$ python -q
>>> import numpy as np
>>> np.set_printoptions(suppress=True, linewidth=140)
>>> mat = np.load("sample12.npy")
>>> print(mat)
[[0 0 0 0]
 [0 0 0 1]
 [0 0 0 0]
 [0 1 0 0]]
>>> ev, V = np.linalg.eigh(mat)
>>> print(np.round(np.linalg.eigvalsh(mat + 5 * np.eye(4)), 3))
[4. 5. 5. 6.]
>>> print((ev > 1e-8).sum(), (ev < -1e-8).sum())
1 1
>>> print(np.round(np.abs(V[:, -1]), 3))
[0.    0.707 0.    0.707]
>>> print(np.round(V @ np.diag(ev) @ V.T, 3) + 0)
[[0. 0. 0. 0.]
 [0. 0. 0. 1.]
 [0. 0. 0. 0.]
 [0. 1. 0. 0.]]
>>> print(ev.sum(), np.trace(mat))
0.0 0
>>> rng = np.random.default_rng(2828)
>>> z = rng.permutation(4)
>>> print(z)
[3 0 1 2]
>>> other = mat[z][:, z]
>>> print(np.allclose(other, mat))
False
>>> left, sv, Vh = np.linalg.svd(mat)
>>> print(np.argmax(sv[:-1] / (sv[1:] + 1e-6)) + 1)
2
>>> print(sv)
[1. 1. 0. 0.]
>>> other = left[:, :2] @ np.diag(sv[:2]) @ Vh[:2]
>>> print(np.abs(mat - other).max())
0.0
>>> print(np.linalg.matrix_rank(other))
2
>>> print(np.linalg.matrix_rank(mat, rtol=0.05))
2
>>> print(other)
[[0. 0. 0. 0.]
 [0. 0. 0. 1.]
 [0. 0. 0. 0.]
 [0. 1. 0. 0.]]
>>> print(round(np.linalg.norm(mat - other, 2), 3), sv[2])
0.0 0.0
>>> A = np.load("w.npy")
>>> print(A)
[[ 1 -2  4 -8]
 [ 1 -1  1 -1]
 [ 1  0  0  0]
 [ 1  1  1  1]
 [ 1  2  4  8]
 [ 1  3  9 27]]
>>> # row 5 is much longer than the rest
>>> def softmax(z):
...     e = np.exp(z - z.max(axis=-1, keepdims=True))
...     return e / e.sum(axis=-1, keepdims=True)
... 
>>> print(np.round(softmax(10 * A[0]), 3) + 0)
[0. 0. 1. 0.]
>>> S = A @ A.T / np.sqrt(4)
>>> print(np.round(softmax(S)[0] @ A, 3))
[ 1. -2.  4. -8.]
>>> print(softmax(S).round(6).argmax(axis=1))
[0 0 0 5 5 5]
>>> q, r_ = np.linalg.qr(A)
>>> print(q.shape, r_.shape)
(6, 4) (4, 4)
>>> print(q.round(3))
[[-0.408 -0.598  0.546 -0.373]
 [-0.408 -0.359 -0.109  0.522]
 [-0.408 -0.12  -0.436  0.298]
 [-0.408  0.12  -0.436 -0.298]
 [-0.408  0.359 -0.109 -0.522]
 [-0.408  0.598  0.546  0.373]]
>>> print(r_.round(3))
[[ -2.449  -1.225  -7.757 -11.023]
 [  0.      4.183   4.183  24.263]
 [  0.      0.      6.11    9.165]
 [  0.      0.      0.      8.05 ]]
>>> r0, r1 = A[0], A[5]
>>> print(r0 @ r1)
-185
>>> pr = (r0 @ r1) / (r0 @ r0) * r0
>>> print(np.outer(r0, r1))
[[   1    3    9   27]
 [  -2   -6  -18  -54]
 [   4   12   36  108]
 [  -8  -24  -72 -216]]
>>> print(round((r1 - pr) @ r0, 3))
-0.0
>>> m1 = np.array([[0, 0, 0, 0, 1, 1, 0],
...     [0, 0, 1, 1, 0, 0, 1],
...     [0, 1, 0, 1, 0, 0, 1],
...     [0, 1, 1, 0, 0, 0, 0],
...     [1, 0, 0, 0, 0, 1, 0],
...     [1, 0, 0, 0, 1, 0, 0],
...     [0, 1, 1, 0, 0, 0, 0]])
>>> # looks like rank 6
>>> left, sv, Vh = np.linalg.svd(m1)
>>> print(np.argmax(sv[:-1] / (sv[1:] + 1e-6)) + 1)
6
>>> print(sv.round(3) + 0)
[2.562 2.    1.562 1.    1.    1.    0.   ]
>>> other = left[:, :6] @ np.diag(sv[:6]) @ Vh[:6]
>>> print(np.linalg.matrix_rank(other))
6
>>> print(np.linalg.matrix_rank(m1, rtol=0.05))
6
>>> print(other.round(3) + 0)
[[0. 0. 0. 0. 1. 1. 0.]
 [0. 0. 1. 1. 0. 0. 1.]
 [0. 1. 0. 1. 0. 0. 1.]
 [0. 1. 1. 0. 0. 0. 0.]
 [1. 0. 0. 0. 0. 1. 0.]
 [1. 0. 0. 0. 1. 0. 0.]
 [0. 1. 1. 0. 0. 0. 0.]]
>>> th = np.radians(30)
>>> r_ = np.eye(7)
>>> r_[3, 3] = r_[0, 0] = np.cos(th)
>>> r_[3, 0], r_[0, 3] = -np.sin(th), np.sin(th)
>>> print(r_.round(3))
[[ 0.866  0.     0.     0.5    0.     0.     0.   ]
 [ 0.     1.     0.     0.     0.     0.     0.   ]
 [ 0.     0.     1.     0.     0.     0.     0.   ]
 [-0.5    0.     0.     0.866  0.     0.     0.   ]
 [ 0.     0.     0.     0.     1.     0.     0.   ]
 [ 0.     0.     0.     0.     0.     1.     0.   ]
 [ 0.     0.     0.     0.     0.     0.     1.   ]]
>>> other = m1 @ r_.T
>>> print(round(float(np.linalg.det(r_)), 3), round(np.trace(r_), 3))
1.0 6.732
>>> print(np.allclose(np.linalg.norm(m1, axis=1), np.linalg.norm(other, axis=1)))
True
>>> print(np.allclose(m1 @ m1.T, other @ other.T))
True
>>> print(np.round(np.abs(other - m1).max(axis=0), 3))
[0.5 0.  0.  0.5 0.  0.  0. ]
>>> print(other.round(3))
[[ 0.     0.     0.     0.     1.     1.     0.   ]
 [ 0.5    0.     1.     0.866  0.     0.     1.   ]
 [ 0.5    1.     0.     0.866  0.     0.     1.   ]
 [ 0.     1.     1.     0.     0.     0.     0.   ]
 [ 0.866  0.     0.    -0.5    0.     1.     0.   ]
 [ 0.866  0.     0.    -0.5    1.     0.     0.   ]
 [ 0.     1.     1.     0.     0.     0.     0.   ]]
>>> print(np.linalg.matrix_rank(m1, rtol=0.1))
6
>>> print(np.linalg.cond(m1) > 100)
True
>>> z = rng.permutation(7)
>>> print(z)
[2 5 4 6 1 3 0]
>>> other = m1[z][:, z]
>>> print(np.trace(other))
0
>>> print(np.round(np.sort(np.abs(np.linalg.eigvals(other))), 3) + 0)
[0.    1.    1.    1.    1.562 2.    2.562]
>>> print(other)
[[0 0 0 1 1 1 0]
 [0 0 1 0 0 0 1]
 [0 1 0 0 0 0 1]
 [1 0 0 0 1 0 0]
 [1 0 0 1 0 1 0]
 [1 0 0 0 1 0 0]
 [0 1 1 0 0 0 0]]
>>> print(np.round(m1 @ np.linalg.pinv(m1) @ m1, 3) + 0)
[[0. 0. 0. 0. 1. 1. 0.]
 [0. 0. 1. 1. 0. 0. 1.]
 [0. 1. 0. 1. 0. 0. 1.]
 [0. 1. 1. 0. 0. 0. 0.]
 [1. 0. 0. 0. 0. 1. 0.]
 [1. 0. 0. 0. 1. 0. 0.]
 [0. 1. 1. 0. 0. 0. 0.]]
>>> print(np.unique(m1.round(6), axis=0).shape)
(6, 7)
>>> print(np.abs(np.diag(np.linalg.qr(m1)[1])) > 1e-9)
[ True  True  True  True  True  True False]
>>> print(np.linalg.lstsq(m1[:-1].T, m1[-1])[2])
6
>>> arr = np.load("arr.npy")
>>> print(arr)
[[0.45 0.15 0.45 0.15]
 [0.15 0.05 0.15 0.05]
 [0.45 0.15 0.45 0.15]
 [0.15 0.05 0.15 0.05]]
>>> # rank 1
>>> vec = np.array([-3, -3, 1, 0])
>>> print(np.trace(arr))
1.0
